$ ipython --no-banner

In [1]: import numpy as np

In [2]: from numpy import linalg as LA

In [3]: np.set_printoptions(suppress=True, linewidth=140)

In [4]: rnd = lambda a: np.round(a, 3) + 0

In [5]: F = np.load("case11.npy")

In [6]: print(F)
[[ 0.3 -0.6  1.6  0.9  1.2 -0.1  0.4  1.4 -0.7  0.9 -0.5]
 [ 2.2 -0.1  1.3  0.  -0.6 -1.1  1.5 -2.6  0.6  1.1  0.7]
 [ 1.3  0.2  0.3  0.5  0.5  0.5 -1.5  0.9 -0.1  0.3  0.6]
 [ 0.9 -0.3  0.3  0.1  1.  -1.6  2.2 -1.  -1.5 -0.3  1. ]
 [-0.6  0.6 -1.4  1.   0.9  0.7  0.  -0.7 -0.1 -0.5 -0.3]
 [ 0.  -1.   1.4  0.6  1.3 -0.1 -1.3  0.  -0.6 -0.5 -1. ]
 [ 0.4 -1.  -1.3  0.6  0.6 -0.2 -0.1 -0.7  0.  -0.3 -0.4]
 [-0.3  0.   0.3  0.3  0.9  1.2 -2.1  3.3  5.1 -1.2  0. ]
 [-0.6 -0.2 -0.3  0.5 -2.1  1.3 -0.2 -0.2 -0.4 -1.1 -1.3]
 [ 1.   0.6 -0.7 -0.6  0.9 -0.6  0.8  0.2  1.   0.7  1.6]
 [-0.3  0.1  0.3 -1.4 -0.4 -0.4 -0.3 -0.7 -0.6 -0.2  0.3]
 [ 0.8 -0.6 -0.5 -0.2  0.  -0.9  0.  -1.   0.  -1.4  0. ]
 [ 2.3 -1.4 -0.2  0.5  3.  -0.3  1.4 -0.6  0.2  1.4 -0.7]
 [ 0.4  1.  -1.7  0.4  0.6  0.2  0.4 -1.9  0.  -0.7  0.6]
 [-0.5  1.4  2.1 -1.6 -1.4  0.8 -0.7 -0.2 -1.2  1.4  1.7]
 [-2.5 -1.4  0.2  0.1 -0.2 -0.8 -0.4 -0.3  0.7  1.7 -0.4]
 [-1.6  0.7 -3.2  0.4 -0.8  0.6 -1.   0.6  0.9 -0.9 -0.1]
 [-0.6  0.3 -0.1  1.5  0.1 -0.8 -1.6 -1.6  0.  -1.4 -0.2]
 [-1.7 -0.4 -0.9  0.3  0.1 -0.3  0.5 -0.8 -0.3  1.7  1.1]
 [ 0.1 -0.4  0.   0.3 -0.7  0.2  1.4  0.2 -0.6 -0.5 -0.6]
 [-0.9  0.9 -1.3  1.2 -1.4 -0.1 -0.5  1.8 -1.5  1.1 -2. ]
 [ 1.9  1.9 -1.6  1.3  1.1  0.  -0.2  1.6 -1.7  0.5  0. ]
 [-1.1  0.4  0.9 -1.   0.6  1.4 -0.7 -0.6 -1.6  1.1  0.3]
 [ 0.7  0.4  1.1  1.7 -1.4 -0.8 -1.   0.7 -0.8  0.6  0. ]
 [-1.7 -0.9  0.3  1.2  0.5 -0.3  2.   0.1  0.4  0.8  0.5]
 [ 0.1 -1.4  1.  -0.1 -1.  -2.7 -0.7 -0.7 -0.8  0.1  0.7]
 [-0.3 -0.8 -2.  -1.3  2.1  0.3  1.5  0.7 -0.8  1.4  0.1]]

In [7]: Xc = (F - F.mean(axis=0)) / F.std(axis=0)

In [8]: print(rnd(Xc.std(axis=0)))
[1. 1. 1. 1. 1. 1. 1. 1. 1. 1. 1.]

In [9]: print(np.argwhere(np.abs(Xc) > 2))
[[ 1  7]
 [ 7  7]
 [ 7  8]
 [ 8  4]
 [12  4]
 [14  3]
 [14 10]
 [15  0]
 [16  2]
 [20 10]
 [21  1]
 [25  5]]

In [10]: coef = LA.lstsq(np.delete(Xc, 1, axis=1), Xc[:, 1])[0]

In [11]: print(rnd(1 - np.var(Xc[:, 1] - np.delete(Xc, 1, axis=1) @ coef)))
0.697

In [12]: print(np.abs(coef).argmax())
9

In [13]: data = np.loadtxt("layer16.csv", delimiter=",")

In [14]: print(data)
[[ -0.746  -0.084 -11.517  -0.099   0.507   0.038   2.052   1.197  -0.005   0.059]
 [  1.008   0.606  20.473   0.293   1.657  -0.138   0.81    0.761  -0.322   0.002]
 [ -1.028   0.357  10.032  -0.435   2.964  -0.028   6.562  -2.311   0.043   0.05 ]
 [  1.264  -0.086  -2.355   0.344  -2.651   0.03   -3.501   2.169   0.235   0.052]
 [ -1.71   -0.053   7.854   0.084  -1.076   0.061  -8.922  -2.831  -0.106   0.055]
 [ -0.631   0.284 -23.411  -0.197   4.957  -0.149   8.653  10.718   0.166  -0.051]
 [  1.526  -0.63  -31.563  -0.058   3.743  -0.065  10.754   5.37    0.033  -0.047]
 [ -0.988   0.396  12.203  -0.279   0.375  -0.076  14.371   5.185   0.068   0.002]
 [  0.762  -0.59   -7.854  -0.201  -0.194  -0.042   7.216  -2.151  -0.171   0.053]
 [ -0.63   -0.655 -12.78    0.381   4.013   0.057 -10.221  -7.995  -0.244   0.011]]

In [15]: print(np.unravel_index(np.abs(data).argmax(), data.shape))
(np.int64(6), np.int64(2))

In [16]: data[:, 10]
Traceback (most recent call last):
  Cell In[16], line 1
    data[:, 10]
IndexError: index 10 is out of bounds for axis 1 with size 10


In [17]: print(rnd(data.mean(axis=0)))
[-0.117 -0.046 -3.892 -0.017  1.43  -0.031  2.777  1.011 -0.03   0.019]

In [18]: u = np.array([-2, 2])

In [19]: print(rnd(np.cross(data[1, :3], data[4, :3])))
[  5.845 -42.926   0.983]

In [20]: M2 = data / LA.norm(data, axis=1, keepdims=True)

In [21]: cov = M2 @ M2.T

In [22]: print((np.abs(cov) > 0.9).astype(int))
[[1 1 0 0 0 1 1 0 0 0]
 [1 1 0 0 0 0 0 0 0 0]
 [0 0 1 0 0 0 0 0 0 0]
 [0 0 0 1 0 0 0 0 0 0]
 [0 0 0 0 1 0 0 0 0 0]
 [1 0 0 0 0 1 1 0 0 0]
 [1 0 0 0 0 1 1 0 0 0]
 [0 0 0 0 0 0 0 1 0 1]
 [0 0 0 0 0 0 0 0 1 0]
 [0 0 0 0 0 0 0 1 0 1]]

In [23]: print(rnd(cov[8]))
[ 0.792 -0.695 -0.203 -0.164 -0.894  0.734  0.847 -0.02   1.     0.21 ]

In [24]: print(np.argwhere(np.triu(np.abs(cov) > 0.95, 1)))
[[0 1]
 [0 6]
 [5 6]]

In [25]: M2 = data / np.sqrt((data ** 2).mean(axis=1, keepdims=True))

In [26]: print(rnd(LA.norm(M2, axis=1)))
[3.162 3.162 3.162 3.162 3.162 3.162 3.162 3.162 3.162 3.162]

In [27]: print(LA.matrix_rank(data - data.mean(axis=1, keepdims=True)))
9

In [28]: print(LA.matrix_rank(M2) == LA.matrix_rank(data))
True

In [29]: vec = np.array([3, 2, 5, 3, 4, 4, 4, 3, 2, 0])

In [30]: print(LA.norm(data @ vec) <= LA.norm(data, 2) * LA.norm(vec) + 1e-9)
True

In [31]: print(rnd((data * vec).sum(axis=1)))
[ -46.319  118.435   77.63   -24.634  -14.167  -32.641  -80.767  132.377  -17.642 -115.034]

In [32]: print(np.sign((data @ vec).round(6)))
[-1.  1.  1. -1. -1. -1. -1.  1. -1. -1.]

In [33]: K = np.loadtxt("dump.csv", delimiter=",")

In [34]: print(K)
[[-3.706 -2.509 -0.005 -2.478 -3.726 -3.766]
 [ 0.216  0.157  0.021  0.156  0.241  0.232]
 [-4.063 -2.709  0.01  -2.726 -4.118 -4.061]
 [-5.891 -3.89  -0.002 -3.929 -5.901 -5.886]
 [-1.602 -1.091  0.    -1.053 -1.593 -1.613]
 [ 3.517  2.326 -0.01   2.293  3.507  3.484]
 [-1.561 -1.025  0.017 -0.997 -1.547 -1.553]
 [ 1.458  0.979  0.02   0.979  1.448  1.442]
 [ 4.705  3.113  0.018  3.107  4.646  4.626]
 [ 2.753  1.841 -0.021  1.822  2.75   2.776]
 [ 2.172  1.428 -0.04   1.444  2.193  2.169]
 [ 1.989  1.348 -0.014  1.35   2.001  2.016]
 [-2.76  -1.84  -0.015 -1.843 -2.769 -2.754]
 [-1.993 -1.308 -0.017 -1.361 -1.963 -2.009]
 [-3.152 -2.102  0.02  -2.132 -3.182 -3.171]
 [-2.432 -1.623 -0.03  -1.606 -2.381 -2.452]
 [ 1.809  1.205  0.02   1.223  1.829  1.859]
 [ 2.884  1.959  0.02   1.903  2.919  2.914]
 [ 5.112  3.427 -0.032  3.432  5.116  5.158]
 [ 4.959  3.306 -0.001  3.283  4.948  4.959]
 [ 5.159  3.46   0.023  3.439  5.139  5.199]]

In [35]: cov = np.cov(K, rowvar=False)

In [36]: print(rnd(np.corrcoef(K[:, 2], K[:, 3])[0, 1]))
0.008

In [37]: print(rnd(LA.eigvalsh(cov)[::-1]))
[45.72   0.001  0.     0.     0.     0.   ]

In [38]: print(rnd(np.polyfit(K[:, 2], K[:, 3], 1)))
[0.893 0.301]

In [39]: print(np.median(K, axis=0))
[ 1.458  0.979 -0.001  0.979  1.448  1.442]
